$ python3 -q
>>> import numpy as np
>>> import numpy.linalg as la
>>> np.set_printoptions(precision=3, suppress=True, linewidth=100)
>>> W0 = np.loadtxt("arr.csv", delimiter=",")
>>> print(W0)
[[  1.7  -1.   -0.8   1. ]
 [ -1.7  -0.1   0.4  -0.3]
 [  0.4  -0.8  -0.7  -2.7]
 [ -1.5  -1.6   0.1   0.5]
 [  0.8  -1.2   0.9  -0.6]
 [  1.    0.    0.8  -0.3]
 [ -0.8   1.2  -0.1   1.3]
 [ -0.3  -0.1   0.4  -0.2]
 [-16.   14.   -5.   15. ]
 [  0.5  -1.8  -0.2   1.6]
 [ -0.4   0.   -0.9   0.5]
 [ -0.8   0.9  -0.2  -1.8]
 [  0.8  -0.6  -0.5  -1.8]
 [ -1.6   0.8  -0.7   0.7]
 [  0.4   1.9   0.3   1.9]
 [  0.3  -1.1   0.7   0.2]
 [  0.4  -0.8  -0.1   0.3]
 [ -0.3   0.6   0.6  -0.4]
 [ -0.8   0.7   0.7  -1.5]
 [  0.4   2.1  -0.7  -0.3]
 [ -0.3  -0.1   0.   -1.1]
 [  0.8  -0.7   0.6   0.1]
 [ -0.2  -0.3   1.3   2.9]
 [  0.4   0.2  -1.3  -1.8]
 [  0.6   1.   -0.7  -0.9]
 [  2.5   0.2  -1.5  -0.3]
 [  0.8   0.3   0.4   1.2]
 [  1.2   0.9   2.2   0.7]]
>>> Y = W0 / np.sqrt((W0 ** 2).mean(axis=1, keepdims=True))
>>> print(la.norm(Y, axis=1))
[2. 2. 2. 2. 2. 2. 2. 2. 2. 2. 2. 2. 2. 2. 2. 2. 2. 2. 2. 2. 2. 2. 2. 2. 2. 2. 2. 2.]
>>> print(Y[6])
[-0.823  1.234 -0.103  1.337]
>>> print(la.matrix_rank(W0 - W0.mean(axis=1, keepdims=True)))
3
>>> cov = np.cov(W0, rowvar=False)
>>> print(cov.shape)
(4, 4)
>>> print(np.argwhere(np.triu(np.abs(np.corrcoef(W0.T)) > 0.8, 1)))
[[0 1]
 [0 3]
 [1 3]]
>>> print(np.argsort(-W0.std(axis=0).round(6), kind="stable"))
[0 3 1 2]
>>> print(np.corrcoef(W0.T))
[[ 1.    -0.906  0.704 -0.872]
 [-0.906  1.    -0.722  0.858]
 [ 0.704 -0.722  1.    -0.61 ]
 [-0.872  0.858 -0.61   1.   ]]
>>> rng = np.random.default_rng(336999)
>>> Y = W0 + rng.integers(-2, 3, (28, 1)) @ rng.integers(-2, 3, (1, 4))
>>> print(Y)
[[  1.7  -1.   -0.8   1. ]
 [ -1.7  -4.1  -3.6   3.7]
 [  0.4  -2.8  -2.7  -0.7]
 [ -1.5  -5.6  -3.9   4.5]
 [  0.8  -3.2  -1.1   1.4]
 [  1.   -4.   -3.2   3.7]
 [ -0.8  -2.8  -4.1   5.3]
 [ -0.3  -0.1   0.4  -0.2]
 [-16.   10.   -9.   19. ]
 [  0.5  -3.8  -2.2   3.6]
 [ -0.4   0.   -0.9   0.5]
 [ -0.8   4.9   3.8  -5.8]
 [  0.8  -4.6  -4.5   2.2]
 [ -1.6   2.8   1.3  -1.3]
 [  0.4  -0.1  -1.7   3.9]
 [  0.3   2.9   4.7  -3.8]
 [  0.4  -2.8  -2.1   2.3]
 [ -0.3  -3.4  -3.4   3.6]
 [ -0.8   2.7   2.7  -3.5]
 [  0.4   0.1  -2.7   1.7]
 [ -0.3  -0.1   0.   -1.1]
 [  0.8  -0.7   0.6   0.1]
 [ -0.2  -2.3  -0.7   4.9]
 [  0.4   2.2   0.7  -3.8]
 [  0.6   3.    1.3  -2.9]
 [  2.5  -3.8  -5.5   3.7]
 [  0.8   2.3   2.4  -0.8]
 [  1.2   2.9   4.2  -1.3]]
>>> print(np.abs(Y - W0).sum(axis=1))
[ 0. 12.  6. 12.  6. 12. 12.  0. 12.  6.  0. 12. 12.  6.  6. 12.  6. 12.  6.  6.  0.  0.  6.  6.
  6. 12.  6.  6.]
>>> print(Y - W0)
[[ 0.  0.  0.  0.]
 [ 0. -4. -4.  4.]
 [ 0. -2. -2.  2.]
 [ 0. -4. -4.  4.]
 [ 0. -2. -2.  2.]
 [ 0. -4. -4.  4.]
 [ 0. -4. -4.  4.]
 [ 0.  0.  0.  0.]
 [ 0. -4. -4.  4.]
 [ 0. -2. -2.  2.]
 [ 0.  0.  0.  0.]
 [ 0.  4.  4. -4.]
 [ 0. -4. -4.  4.]
 [ 0.  2.  2. -2.]
 [ 0. -2. -2.  2.]
 [ 0.  4.  4. -4.]
 [ 0. -2. -2.  2.]
 [ 0. -4. -4.  4.]
 [ 0.  2.  2. -2.]
 [ 0. -2. -2.  2.]
 [ 0.  0.  0.  0.]
 [ 0.  0.  0.  0.]
 [ 0. -2. -2.  2.]
 [ 0.  2.  2. -2.]
 [ 0.  2.  2. -2.]
 [ 0. -4. -4.  4.]
 [ 0.  2.  2. -2.]
 [ 0.  2.  2. -2.]]
>>> K = np.array([[2, -8, 4],
...     [8, -4, 1],
...     [15, -8, -5],
...     [16, -7, -9],
...     [13, -10, -18],
...     [6, -16, -23],
...     [14, -15, -29],
...     [9, -14, -31],
...     [17, -6, -40],
...     [11, -10, -43],
...     [2, -18, -41],
...     [0, -9, -39],
...     [6, -13, -43],
...     [12, -14, -44],
...     [10, -15, -48],
...     [14, -24, -51]])
>>> vec = np.array([0, 2, 2])
>>> target = K @ vec
>>> print(np.round(la.pinv(K) @ K, 3) + 0)
[[1. 0. 0.]
 [0. 1. 0.]
 [0. 0. 1.]]
>>> print(np.round(la.solve(K.T @ K, K.T @ target), 3) + 0)
[0. 2. 2.]
>>> target = target + 0.02 * rng.normal(size=16)
>>> print(target)
[  -8.009   -6.014  -26.02   -31.992  -55.994  -78.045  -88.019  -90.     -91.995 -106.    -118.015
  -95.965 -112.005 -115.991 -126.    -149.988]
>>> beta, *_ = la.lstsq(K, target)
>>> print(round(la.norm(target - K @ beta), 3))
0.057
>>> print(beta.round())
[-0.  2.  2.]
>>> def softmax(z):
...     e = np.exp(z - z.max(axis=-1, keepdims=True))
...     return e / e.sum(axis=-1, keepdims=True)
... 
>>> print(softmax(K).sum(axis=1))
[1. 1. 1. 1. 1. 1. 1. 1. 1. 1. 1. 1. 1. 1. 1. 1.]
>>> print(np.round(softmax(K[12]), 3) + 0)
[1. 0. 0.]
>>> print(np.round(softmax(10 * K[12]), 3) + 0)
[1. 0. 0.]
>>> scores = K @ K.T / np.sqrt(3)
>>> print(softmax(scores).round(6).argmax(axis=1))
[ 0 15 15 15 15 15 15 15 15 15 15 15 15 15 15 15]
>>> print(softmax(scores)[12] @ K)
[ 14. -24. -51.]
>>> W2 = K[[8, 6]].astype(float)
>>> for _ in range(3):
...     z = la.norm(K[:, None] - W2, axis=-1).argmin(axis=1)
...     W2 = np.array([K[z == j].mean(axis=0) for j in range(2)])
... 
>>> print(z)
[1 1 1 1 1 1 0 0 0 0 0 0 0 0 0 0]
>>> print(W2)
[[  9.5   -13.8   -40.9  ]
 [ 10.     -8.833  -8.333]]
>>> print(np.abs(W2[1] - W2[0]).argmax())
2
>>> print(W2[1] - W2[0])
[ 0.5    4.967 32.567]
>>> print(np.bincount(z))
[10  6]
>>> Y = np.array([[2, 3], [1, 3], [1, 4]])
>>> print(np.einsum("ik,kj->ij", W2, Y))
[[ -35.7   -176.5  ]
 [   2.833  -29.833]]
>>> print(W2 @ Y)
[[ -35.7   -176.5  ]
 [   2.833  -29.833]]
>>> z = K[:, 0] > np.median(K[:, 0])
>>> u = K[z].mean(axis=0) - K[~z].mean(axis=0)
>>> print(((K - K.mean(axis=0)) @ u > 0).astype(int))
[0 0 0 1 1 0 1 0 1 1 0 0 1 1 1 1]
>>> print(z.astype(int))
[0 0 1 1 1 0 1 0 1 1 0 0 0 1 0 1]
>>> print(u)
[ 8.625  0.375 -2.375]
>>> print(round(float((((K - K.mean(axis=0)) @ u > 0) == z).mean()), 3))
0.812
>>> F = np.load("mat.npy")
>>> print(F)
[[  0  10   8   6   2]
 [-10   0  -6  -9   5]
 [ -8   6   0  13   5]
 [ -6   9 -13   0  -7]
 [ -2  -5  -5   7   0]]
>>> left, sv, VT = la.svd(F)
>>> print(sv.round(3) + 0)
[20.753 20.753 12.583 12.583  0.   ]
>>> Y = left[:, :4] @ np.diag(sv[:4]) @ VT[:4]
>>> print(Y.round(3) + 0)
[[  0.  10.   8.   6.   2.]
 [-10.   0.  -6.  -9.   5.]
 [ -8.   6.   0.  13.   5.]
 [ -6.   9. -13.   0.  -7.]
 [ -2.  -5.  -5.   7.   0.]]
>>> print(la.matrix_rank(Y))
4
>>> vec = np.array([-4, 7, 9, -1, -7])
>>> print(round(float(la.det(F)), 3))
-0.0
>>> print(vec @ F @ vec)
0
>>> q = la.solve(np.eye(5) - F, np.eye(5) + F)
>>> print(np.round(q @ q.T, 3) + 0)
[[1. 0. 0. 0. 0.]
 [0. 1. 0. 0. 0.]
 [0. 0. 1. 0. 0.]
 [0. 0. 0. 1. 0.]
 [0. 0. 0. 0. 1.]]
>>> t3 = np.stack([F, -2 * F, F[::-1]])
>>> print(la.matrix_rank(t3.reshape(3, -1)))
2
>>> print(la.matrix_rank(t3))
[4 4 4]
>>> print((t3 @ F.T).shape)
(3, 5, 5)
>>> print(la.norm(t3, axis=(1, 2)))
[34.322 68.644 34.322]
>>> print(t3.sum(axis=0))
[[ -2 -15 -13   1  -2]
 [  4   9  -7   9 -12]
 [  0   0   0   0   0]
 [ -4  -9   7  -9  12]
 [  2  15  13  -1   2]]
>>> print(np.round(la.det(t3), 3) + 0)
[0. 0. 0.]
>>> arr = np.load("block17.npy")
>>> print(arr)
[[ 0.7 -2.2 -2.4]
 [-0.3 -1.9  1.8]
 [-0.2  0.2  3.9]
 [-0.7  0.3 -6.3]
 [-1.2  0.5  1.2]]
>>> Y = np.array([[5, -4, -5], [4, -3, -1]])
>>> W2 = np.kron(Y, arr)
>>> print(la.matrix_rank(W2))
6
>>> print(W2.shape)
(10, 9)
>>> q = arr.astype(float).copy()
>>> for j in range(3):
...     q[:, j] -= q[:, :j] @ (q[:, :j].T @ q[:, j])
...     q[:, j] /= la.norm(q[:, j])
... 
>>> print(np.round(q.T @ arr, 3) + 0)
[[ 1.597 -1.14  -0.019]
 [ 0.     2.744  0.484]
 [ 0.     0.     8.069]]
>>> Y = np.c_[arr[:, :2] @ np.array([[3, 1], [0, -1]]), np.array([1, 2, 1, -1, 0])]
>>> print(Y)
[[ 2.1  2.9  1. ]
 [-0.9  1.6  2. ]
 [-0.6 -0.4  1. ]
 [-2.1 -1.  -1. ]
 [-3.6 -1.7  0. ]]
>>> print(la.matrix_rank(np.c_[arr, Y]))
4
>>> print(la.matrix_rank(Y))
3
>>> print(np.round(la.norm(Y - arr @ la.lstsq(arr, Y)[0], axis=0), 3) + 0)
[0.    0.    0.472]
>>> E = np.array([[3, 2, 2, 0, 2, 0], [3, 0, 0, 0, 3, 2], [15, 2, 2, 0, 14, 8]])
>>> rk = la.matrix_rank(E)
>>> print(rk)
2
>>> null = la.svd(E)[2][rk:].T
>>> print(null @ null.T)
[[ 0.506 -0.177 -0.177  0.    -0.405 -0.152]
 [-0.177  0.629 -0.371  0.     0.008  0.253]
 [-0.177 -0.371  0.629  0.     0.008  0.253]
 [ 0.     0.     0.     1.     0.     0.   ]
 [-0.405  0.008  0.008  0.     0.591 -0.278]
 [-0.152  0.253  0.253  0.    -0.278  0.646]]
>>> print([int(la.matrix_rank(E[:, :j + 1])) for j in range(6)])
[1, 2, 2, 2, 2, 2]
>>> print([int(la.matrix_rank(E[:i])) for i in range(1, len(E) + 1)])
[1, 2, 2]
>>> m1 = np.array([[2, 2, 2, 5], [2, 3, 1, 3], [4, 3, 2, 1], [3, 0, 0, 2], [1, 1, 1, 3]])
>>> m1[:, 2] = 5 * m1[:, 3]
>>> print(m1)
[[ 2  2 25  5]
 [ 2  3 15  3]
 [ 4  3  5  1]
 [ 3  0 10  2]
 [ 1  1 15  3]]
>>> Y = m1 / np.sqrt((m1 ** 2).mean(axis=1, keepdims=True))
>>> print(la.matrix_rank(Y) == la.matrix_rank(m1))
True
>>> print(la.matrix_rank(m1 - m1.mean(axis=1, keepdims=True)))
3
>>> print(Y[3])
[0.564 0.    1.881 0.376]
>>> rk = la.matrix_rank(m1)
>>> print(rk)
3
>>> null = la.svd(m1)[2][rk:].T
>>> print(np.round(m1 @ null, 3) + 0)
[[0.]
 [0.]
 [0.]
 [0.]
 [0.]]
>>> print(la.matrix_rank(m1.T @ m1), la.matrix_rank(m1 @ m1.T))
3 3
>>> print(null.shape)
(4, 1)
>>> print(np.round(null[:, 0] / null[np.abs(null[:, 0]).round(6).argmax(), 0], 3) + 0)
[ 0.   0.  -0.2  1. ]
>>> print(np.allclose(m1 @ null, 0))
True
>>> print(np.round(null @ null.T, 3) + 0)
[[ 0.     0.     0.     0.   ]
 [ 0.     0.     0.     0.   ]
 [ 0.     0.     0.038 -0.192]
 [ 0.     0.    -0.192  0.962]]
>>> print(np.round(np.trace(la.pinv(m1) @ m1), 3))
3.0
>>> print(np.round(m1 @ la.pinv(m1) @ m1, 3) + 0)
[[ 2.  2. 25.  5.]
 [ 2.  3. 15.  3.]
 [ 4.  3.  5.  1.]
 [ 3.  0. 10.  2.]
 [ 1.  1. 15.  3.]]
>>> print(np.allclose(m1[:-1].T @ la.lstsq(m1[:-1].T, m1[-1])[0], m1[-1]))
True
>>> print(np.unique(m1.round(6), axis=0).shape)
(5, 4)
>>> print(np.abs(np.diag(la.qr(m1)[1])) > 1e-9)
[ True  True  True False]
>>> A = np.load("x.npy")
>>> print(A)
[[-0.328 -0.513  1.905]
 [-0.164 -1.918 -0.544]
 [ 1.966 -0.245  0.272]]
>>> Y = A + rng.integers(-2, 3, (3, 1)) @ rng.integers(-2, 3, (1, 3))
>>> print(Y)
[[-0.328 -2.513  3.905]
 [-0.164 -2.918  0.456]
 [ 1.966  1.755 -1.728]]
>>> print(Y - A)
[[ 0. -2.  2.]
 [ 0. -1.  1.]
 [ 0.  2. -2.]]
>>> z = rng.permutation(3)
>>> Y = A[:, z] * rng.choice([-1, 1], 3)
>>> print(Y)
[[ 1.905 -0.328  0.513]
 [-0.544 -0.164  1.918]
 [ 0.272  1.966  0.245]]
>>> left, _, VT = la.svd(A.T @ Y)
>>> print(np.round(la.lstsq(A, Y)[0], 3) + 0)
[[ 0.  1.  0.]
 [ 0.  0. -1.]
 [ 1.  0.  0.]]
>>> print(np.round(left @ VT, 3) + 0)
[[ 0.  1.  0.]
 [ 0.  0. -1.]
 [ 1.  0.  0.]]
>>> z = rng.permutation(3)
>>> print(z)
[0 1 2]
>>> Y = A[z][:, z]
>>> print(Y)
[[-0.328 -0.513  1.905]
 [-0.164 -1.918 -0.544]
 [ 1.966 -0.245  0.272]]
>>> w1 = np.array([[0, -2], [1, 2], [-1, -2]])
>>> beta = np.array([-1, 0])
>>> H = np.maximum(A @ w1 + beta, 0)
>>> print((H > 0).astype(int))
[[0 0]
 [0 0]
 [0 0]]
>>> print(H)
[[0. 0.]
 [0. 0.]
 [0. 0.]]
>>> print((H > 0).mean(axis=0))
[0. 0.]
>>> W2 = np.array([[0, 2], [1, 0]])
>>> print(w1 @ W2)
[[-2  0]
 [ 2  2]
 [-2 -2]]
>>> print(H @ W2)
[[0. 0.]
 [0. 0.]
 [0. 0.]]
>>> feats = np.load("a.npy")
>>> print(feats)
[[ 1 -1  0]
 [ 0  1  0]
 [ 0  0  1]]
>>> ev, evecs = la.eig(feats)
>>> print(np.sort(la.eigvals(la.inv(feats))))
[1. 1. 1.]
>>> print(np.sort(la.eigvals(feats.T)))
[1. 1. 1.]
>>> Y = feats[0, 0] * feats[1:] - np.outer(feats[1:, 0], feats[0])
>>> print(Y)
[[0 1 0]
 [0 0 1]]
>>> print(feats[:, 0] / feats[0, 0])
[1. 0. 0.]
>>> u = np.array([1, -2, 1])
>>> Y = feats + np.outer(u, np.eye(3)[2])
>>> print(Y)
[[ 1. -1.  1.]
 [ 0.  1. -2.]
 [ 0.  0.  2.]]
>>> print(la.matrix_rank(Y - feats))
1
>>> print(round(float(la.det(Y)), 3))
2.0
>>> print((Y + Y.T) / 2)
[[ 1.  -0.5  0.5]
 [-0.5  1.  -1. ]
 [ 0.5 -1.   2. ]]
>>> la.determinant(Y)
Traceback (most recent call last):
  File "<python-input-151>", line 1, in <module>
    la.determinant(Y)
    ^^^^^^^^^^^^^^
AttributeError: module 'numpy.linalg' has no attribute 'determinant'
>>> print((Y - Y.T) / 2)
[[ 0.  -0.5  0.5]
 [ 0.5  0.  -1. ]
 [-0.5  1.   0. ]]
>>> print(np.trace(Y))
4.0
>>> print(la.matrix_power(Y, 3))
[[  1.  -3.  15.]
 [  0.   1. -14.]
 [  0.   0.   8.]]
>>> print(np.allclose(Y @ Y.T, Y.T @ Y))
False
